% python3 -q
>>> import numpy as np
>>> from numpy import linalg as LA
>>> np.set_printoptions(precision=1, suppress=True, linewidth=160)
>>> K = np.load("dump.npy")
>>> K
array([[0.8, 0.2, 0.2, 0.2],
       [0.2, 0.1, 0.1, 0.1],
       [0.2, 0.1, 0.1, 0.1],
       [0.2, 0.1, 0.1, 0.1]])
>>> np.allclose(K @ K.T, K.T @ K)
True
>>> (K + K.T) / 2
array([[0.8, 0.2, 0.2, 0.2],
       [0.2, 0.1, 0.1, 0.1],
       [0.2, 0.1, 0.1, 0.1],
       [0.2, 0.1, 0.1, 0.1]])
>>> LA.matrix_power(K, 3)
array([[0.8, 0.2, 0.2, 0.2],
       [0.2, 0.1, 0.1, 0.1],
       [0.2, 0.1, 0.1, 0.1],
       [0.2, 0.1, 0.1, 0.1]])
>>> round(LA.det(K), 1)
np.float64(0.0)
>>> (K - K.T) / 2
array([[0., 0., 0., 0.],
       [0., 0., 0., 0.],
       [0., 0., 0., 0.],
       [0., 0., 0., 0.]])
>>> np.allclose(K, K.T)
True
>>> round(np.abs(LA.eigvals(K)).max(), 1)
np.float64(1.0)
>>> w, vecs = LA.eigh(K)
>>> w.sum(), np.trace(K)
(np.float64(1.0), np.float64(1.0))
>>> r = LA.matrix_rank(K)
>>> r
np.int64(1)
>>> null = LA.svd(K)[2][r:].T
>>> null.shape
(4, 3)
>>> null @ null.T
array([[ 0.2, -0.3, -0.3, -0.3],
       [-0.3,  0.9, -0.1, -0.1],
       [-0.3, -0.1,  0.9, -0.1],
       [-0.3, -0.1, -0.1,  0.9]])
>>> [int(LA.matrix_rank(K[:i])) for i in range(1, len(K) + 1)]
[1, 1, 1, 1]
>>> [int(LA.matrix_rank(K[:, :j + 1])) for j in range(4)]
[1, 1, 1, 1]
>>> np.round(K @ null, 1) + 0
array([[0., 0., 0.],
       [0., 0., 0.],
       [0., 0., 0.],
       [0., 0., 0.]])
>>> LA.matrix_rank(K.T @ K), LA.matrix_rank(K @ K.T)
(np.int64(1), np.int64(1))
